$ ipython --no-banner

In [1]: import numpy as np

In [2]: np.set_printoptions(suppress=True, linewidth=160)

In [3]: E = np.loadtxt("arr.csv", delimiter=",")

In [4]: E
Out[4]: 
array([[ 3.02, -2.  ,  2.  , -2.  , -1.  ,  1.  , -3.  ],
       [-2.  ,  3.02,  2.  ,  3.  ,  0.  ,  0.  , -2.  ],
       [ 2.  ,  2.  , -2.98,  3.  ,  0.  ,  2.  , -1.  ],
       [ 2.  ,  0.  , -3.  , -1.98,  2.  ,  1.  ,  2.  ],
       [-3.  ,  1.  ,  2.  , -1.  ,  2.02, -1.  , -2.  ],
       [ 2.  ,  1.  , -2.  ,  1.  ,  0.  ,  2.02,  2.  ],
       [ 3.  , -2.  ,  2.  , -2.  , -1.  ,  1.  , -2.98]])

In [5]: np.round(np.linalg.norm(E) ** 2 / np.linalg.norm(E, 2) ** 2, 2)
Out[5]: np.float64(2.64)

In [6]: round(np.linalg.norm(E, 2), 2)
Out[6]: np.float64(8.55)

In [7]: np.round(np.linalg.norm(E[0] - E[5]), 2)
Out[7]: np.float64(7.88)

In [8]: E[0] @ E[5]
Out[8]: np.float64(-5.94)

In [9]: round(np.linalg.norm(E[0], 1), 2), round(np.linalg.norm(E[0], np.inf), 2)
Out[9]: (np.float64(14.02), np.float64(3.02))

In [10]: np.linalg.norm(E, axis=1).argmax()
Out[10]: np.int64(0)

In [11]: np.round(np.linalg.norm(E, axis=0), 2)
Out[11]: array([6.57, 4.81, 6.15, 5.65, 3.17, 3.48, 5.91])

In [12]: np.round(np.linalg.norm(E, 1), 2), round(float(np.linalg.norm(E, np.inf)), 2)
Out[12]: (np.float64(17.02), 14.02)

In [13]: np.round(np.sort(np.abs(np.linalg.eigvals(E))), 2)
Out[13]: array([0.02, 0.27, 0.81, 2.84, 4.52, 4.52, 5.57])

In [14]: np.allclose(E, E.T)
Out[14]: False

In [15]: round(np.linalg.det(E), 2)
Out[15]: np.float64(-1.4)

In [16]: M = np.array([[1.7, 1.1, -0.7, -0.9, 1.1, 2.1, 1.8, -0.5, 1.1, 0.7, -0.5, -1.0, 0.2],
    ...:     [-0.2, -1.2, -0.2, -0.2, 0.5, -1.1, 1.5, 0.9, 0.2, -0.7, -1.5, -0.3, 1.0],
    ...:     [-1.3, 0.8, -0.6, 0.7, -2.6, 0.3, 0.1, 0.3, -0.2, 0.9, 0.8, -0.3, 0.2],
    ...:     [-0.1, 1.1, 1.4, -1.4, 1.3, 0.2, 0.9, -0.7, 0.3, -0.6, -0.1, -1.1, -0.5],
    ...:     [0.0, 0.6, 0.4, -0.6, 0.5, -1.4, -0.8, 0.6, 1.7, -1.2, 0.2, 0.0, -1.2],
    ...:     [-0.5, 0.5, -1.5, 0.7, 0.5, -0.1, -0.7, -0.4, -0.4, 0.3, 1.0, -3.8, -0.8],
    ...:     [-0.1, -0.4, 0.3, 0.9, 0.5, 0.0, -1.5, -1.3, 1.0, -0.5, -1.3, -1.1, 0.6]])

In [17]: M[:, 10] *= 3

In [18]: M.round(2)
Out[18]: 
array([[ 1.7,  1.1, -0.7, -0.9,  1.1,  2.1,  1.8, -0.5,  1.1,  0.7, -1.5, -1. ,  0.2],
       [-0.2, -1.2, -0.2, -0.2,  0.5, -1.1,  1.5,  0.9,  0.2, -0.7, -4.5, -0.3,  1. ],
       [-1.3,  0.8, -0.6,  0.7, -2.6,  0.3,  0.1,  0.3, -0.2,  0.9,  2.4, -0.3,  0.2],
       [-0.1,  1.1,  1.4, -1.4,  1.3,  0.2,  0.9, -0.7,  0.3, -0.6, -0.3, -1.1, -0.5],
       [ 0. ,  0.6,  0.4, -0.6,  0.5, -1.4, -0.8,  0.6,  1.7, -1.2,  0.6,  0. , -1.2],
       [-0.5,  0.5, -1.5,  0.7,  0.5, -0.1, -0.7, -0.4, -0.4,  0.3,  3. , -3.8, -0.8],
       [-0.1, -0.4,  0.3,  0.9,  0.5,  0. , -1.5, -1.3,  1. , -0.5, -3.9, -1.1,  0.6]])

In [19]: round(np.linalg.norm(M) ** 2 / np.linalg.norm(M, 2) ** 2, 2)
Out[19]: np.float64(2.15)

In [20]: round(float(np.linalg.norm(M, 2)), 2)
Out[20]: 7.97

In [21]: round(M[4] @ M[6], 2)
Out[21]: np.float64(-0.75)
